% ipython --no-banner

In [1]: import numpy as np

In [2]: import numpy.linalg as la

In [3]: np.set_printoptions(precision=2, suppress=True, linewidth=140)

In [4]: F = np.array([[-5, 4, 2, -1], [-1, -5, 4, 2], [2, -1, -5, 4], [4, 2, -1, -5]])

In [5]: left, sv, Vt = la.svd(F)

In [6]: np.argmax(sv[:-1] / (sv[1:] + 1e-6)) + 1
Out[6]: np.int64(3)

In [7]: sv.round(2) + 0
Out[7]: array([8.6, 8.6, 6. , 0. ])

In [8]: out = left[:, :3] @ np.diag(sv[:3]) @ Vt[:3]

In [9]: round(float(la.norm(F - out, 2)), 2), np.round(sv[3], 2)
Out[9]: (0.0, np.float64(0.0))

In [10]: la.matrix_rank(F, rtol=0.05)
Out[10]: np.int64(3)

In [11]: round(float(la.norm(F - out) / la.norm(F)), 2)
Out[11]: 0.0

In [12]: la.matrix_rank(out)
Out[12]: np.int64(3)

In [13]: left, sv, Vt = la.svd(F)

In [14]: V = Vt[:(sv > 1e-8).sum()]

In [15]: rng = np.random.default_rng(844)

In [16]: vec = F[3] + -2 * F[1] + rng.integers(2) * np.eye(4)[3]

In [17]: vec
Out[17]: array([ 6., 12., -9., -9.])

In [18]: la.matrix_rank(np.vstack([F, vec]))
Out[18]: np.int64(3)

In [19]: np.allclose(V.T @ V @ vec, vec)
Out[19]: True

In [20]: r = la.matrix_rank(F)

In [21]: r
Out[21]: np.int64(3)

In [22]: N = la.svd(F)[2][r:].T

In [23]: [int(la.matrix_rank(F[:, :j + 1])) for j in range(4)]
Out[23]: [1, 2, 3, 3]

In [24]: N @ N.T
Out[24]: 
array([[0.25, 0.25, 0.25, 0.25],
       [0.25, 0.25, 0.25, 0.25],
       [0.25, 0.25, 0.25, 0.25],
       [0.25, 0.25, 0.25, 0.25]])

In [25]: W1 = np.array([[1, 1, 2, 2, 0, 0],
    ...:     [2, 2, 0, 2, 1, 2],
    ...:     [1, 2, 1, 0, 2, 2],
    ...:     [1, 1, 2, 2, 1, 0]])

In [26]: beta = np.array([1, -3, 1, 0, 0, 2])

In [27]: act = np.maximum(F @ W1 + beta, 0)

In [28]: (act > 0).mean(axis=0)
Out[28]: array([0.5 , 0.25, 0.5 , 0.5 , 0.5 , 0.5 ])

In [29]: act
Out[29]: 
array([[ 5,  3,  0,  0,  7, 14],
       [ 0,  0,  7,  0,  5,  0],
       [ 0,  0,  8, 10,  0,  0],
       [ 3,  0,  0,  2,  0,  4]])

In [30]: basis = np.array([[8, 3], [1, -4], [1, -2], [5, -2], [7, 4], [-7, -6]])

In [31]: (act @ basis).round(6).argmax(axis=1)
Out[31]: array([0, 0, 0, 0])

In [32]: W1 @ basis
Out[32]: 
array([[ 21,  -9],
       [ 21, -14],
       [ 11, -11],
       [ 28,  -5]])

In [33]: act @ basis
Out[33]: 
array([[ -6, -53],
       [ 42,   6],
       [ 58, -36],
       [  6, -19]])

In [34]: round(float(np.abs(la.eigvals(F)).max()), 2)
Out[34]: 8.6

In [35]: np.trace(F)
Out[35]: np.int64(-20)

In [36]: np.round(la.det(F), 2)
Out[36]: np.float64(-0.0)

In [37]: (F - F.T) / 2
Out[37]: 
array([[ 0. ,  2.5,  0. , -2.5],
       [-2.5,  0. ,  2.5,  0. ],
       [ 0. , -2.5,  0. ,  2.5],
       [ 2.5,  0. , -2.5,  0. ]])

In [38]: E = np.loadtxt("dump.csv", delimiter=",")

In [39]: E
Out[39]: 
array([[0.5, 0. , 0. , 0.5],
       [0. , 0.5, 0.5, 0. ],
       [0. , 0. , 0.5, 0.5],
       [0. , 0. , 0. , 1. ]])

In [40]: la.matrix_rank(F, rtol=0.1)
Out[40]: np.int64(3)

In [41]: np.argsort(-la.norm(F, axis=0).round(6), kind="stable")[:3]
Out[41]: array([0, 1, 2])

In [42]: np.round(la.norm(F, 2) / la.norm(F), 2)
Out[42]: np.float64(0.63)

In [43]: la.cond(F) > 100
Out[43]: np.True_

In [44]: hat = np.triu(np.array([[2, 2, 3, 1], [1, 1, 0, 3], [1, 2, 2, 1], [2, 1, 3, 1]]), 1) + np.eye(4)

In [45]: out = hat @ E @ la.inv(hat)

In [46]: np.trace(out), np.trace(E)
Out[46]: (np.float64(2.5), np.float64(2.5))

In [47]: hat @ E - E @ hat
Out[47]: 
array([[0. , 0. , 1. , 2. ],
       [0. , 0. , 0. , 1. ],
       [0. , 0. , 0. , 0.5],
       [0. , 0. , 0. , 0. ]])

In [48]: la.matrix_rank(out)
Out[48]: np.int64(4)

In [49]: evals, V = la.eig(E)

In [50]: round(np.prod(evals), 2)
Out[50]: np.float64(0.12)

In [51]: np.sort(la.eigvals(E @ E))
Out[51]: array([0.25, 0.25, 0.25, 1.  ])

In [52]: np.sort(la.eigvals(E))
Out[52]: array([0.5, 0.5, 0.5, 1. ])

In [53]: la.matrix_power(E - np.diag(np.diag(E)), 4)
Out[53]: 
array([[0., 0., 0., 0.],
       [0., 0., 0., 0.],
       [0., 0., 0., 0.],
       [0., 0., 0., 0.]])

In [54]: E @ E
Out[54]: 
array([[0.25, 0.  , 0.  , 0.75],
       [0.  , 0.25, 0.5 , 0.25],
       [0.  , 0.  , 0.25, 0.75],
       [0.  , 0.  , 0.  , 1.  ]])

In [55]: la.matrix_rank(E - E[0, 0] * np.eye(4))
Out[55]: np.int64(2)

In [56]: X = np.load("run17.npy")

In [57]: X
Out[57]: 
array([[ 3,  1,  3,  4],
       [12,  1,  3,  7]])

In [58]: W1 = np.array([[3, 0, 2, 0, 0], [3, 0, 0, 1, 3], [3, 0, 3, 3, 0], [3, 0, 1, 2, 3]])

In [59]: beta = np.array([0, 1, 2, 3, 3])

In [60]: act = np.maximum(X @ W1 + beta, 0)

In [61]: (act > 0).mean(axis=0)
Out[61]: array([1., 1., 1., 1., 1.])

In [62]: basis = np.array([[3, -1], [-3, -1], [-3, -1], [3, 1], [1, 2]])

In [63]: W1 @ basis
Out[63]: 
array([[ 3, -5],
       [15,  4],
       [ 9, -3],
       [15,  4]])

In [64]: arr = np.array([[-2.05, -8.28, 5.17],
    ...:     [-2.38, -8.2, 5.25],
    ...:     [-2.27, -8.43, 4.84],
    ...:     [-2.17, -8.11, 5.23],
    ...:     [-2.24, -8.04, 5.26],
    ...:     [-1.89, -7.85, 5.39],
    ...:     [-2.02, -8.42, 4.95],
    ...:     [-2.69, -7.57, 5.37],
    ...:     [-2.31, -7.83, 5.28],
    ...:     [-2.05, -7.84, 5.0],
    ...:     [3.04, 5.48, 2.76],
    ...:     [3.24, 5.24, 3.32],
    ...:     [3.36, 4.23, 3.22],
    ...:     [3.2, 5.46, 3.14],
    ...:     [2.62, 4.64, 3.11],
    ...:     [2.79, 4.86, 3.15],
    ...:     [2.47, 5.15, 3.06],
    ...:     [2.78, 5.07, 3.04],
    ...:     [2.67, 4.95, 2.56],
    ...:     [3.14, 5.08, 3.42]])

In [65]: dist = la.norm(arr[:, None] - arr[None], axis=-1)

In [66]: dist.shape
Out[66]: (20, 20)

In [67]: la.matrix_rank(dist ** 2)
Out[67]: np.int64(5)

In [68]: gram = arr.T @ arr

In [69]: la.svd(arr, compute_uv=False) ** 2
Out[69]: array([1109.04,  291.47,    1.47])

In [70]: la.matrix_rank(gram)
Out[70]: np.int64(3)

In [71]: (arr @ arr.T).shape
Out[71]: (20, 20)

In [72]: gram
Out[72]: 
array([[ 135.91,  324.62,  -23.76],
       [ 324.62,  902.75, -262.3 ],
       [ -23.76, -262.3 ,  363.33]])

In [73]: theta = rng.uniform(0, 2 * np.pi, 15)

In [74]: Q, _ = la.qr(np.array([[0.2, -3.2], [-2.7, -1.6], [0.4, -1.3]]))

In [75]: W0 = 20 * np.c_[np.cos(theta), np.sin(theta)] @ Q.T

In [76]: W0
Out[76]: 
array([[-12.66,  13.59,  -7.41],
       [-14.82, -12.27,  -5.47],
       [-17.69,  -5.43,  -7.58],
       [ -0.7 ,  19.82,  -2.58],
       [ 14.63, -11.03,   8.03],
       [  5.9 ,  19.1 ,   0.56],
       [  3.47,  19.69,  -0.64],
       [ 17.88,  -2.6 ,   8.58],
       [ 17.88,   4.46,   7.77],
       [ 17.39,  -4.85,   8.61],
       [  1.33,  19.89,  -1.65],
       [-10.04, -17.08,  -2.71],
       [-11.35, -16.1 ,  -3.43],
       [ 17.94,  -2.22,   8.56],
       [-17.15,  -7.45,  -7.1 ]])

In [77]: gram = np.cov(W0, rowvar=False)

In [78]: gram.shape
Out[78]: (3, 3)

In [79]: np.argwhere(np.triu(np.abs(np.corrcoef(W0.T)) > 0.8, 1))
Out[79]: array([[0, 2]])

In [80]: mat = np.array([[2.0, 0.0, 0.0], [1.0, 1.0, 0.0], [0.0, 0.0, 0.0]])

In [81]: round(float(la.det(2 * F)), 2), np.round(la.det(F), 2)
Out[81]: (-0.0, np.float64(-0.0))

In [82]: round(float(la.det(F[::-1])), 2)
Out[82]: -0.0

In [83]: np.einsum("ii->", F)
Out[83]: np.int64(-20)

In [84]: round(la.det(F.T), 2)
Out[84]: np.float64(-0.0)

In [85]: r = la.matrix_rank(mat)

In [86]: r
Out[86]: np.int64(2)

In [87]: N = la.svd(mat)[2][r:].T

In [88]: N @ N.T
Out[88]: 
array([[0., 0., 0.],
       [0., 0., 0.],
       [0., 0., 1.]])

In [89]: N.shape
Out[89]: (3, 1)

In [90]: [int(la.matrix_rank(mat[:, :j + 1])) for j in range(3)]
Out[90]: [1, 2, 2]

In [91]: mat @ N
Out[91]: 
array([[0.],
       [0.],
       [0.]])

In [92]: [int(la.matrix_rank(np.delete(mat, i, axis=0))) for i in range(3)]
Out[92]: [1, 1, 2]
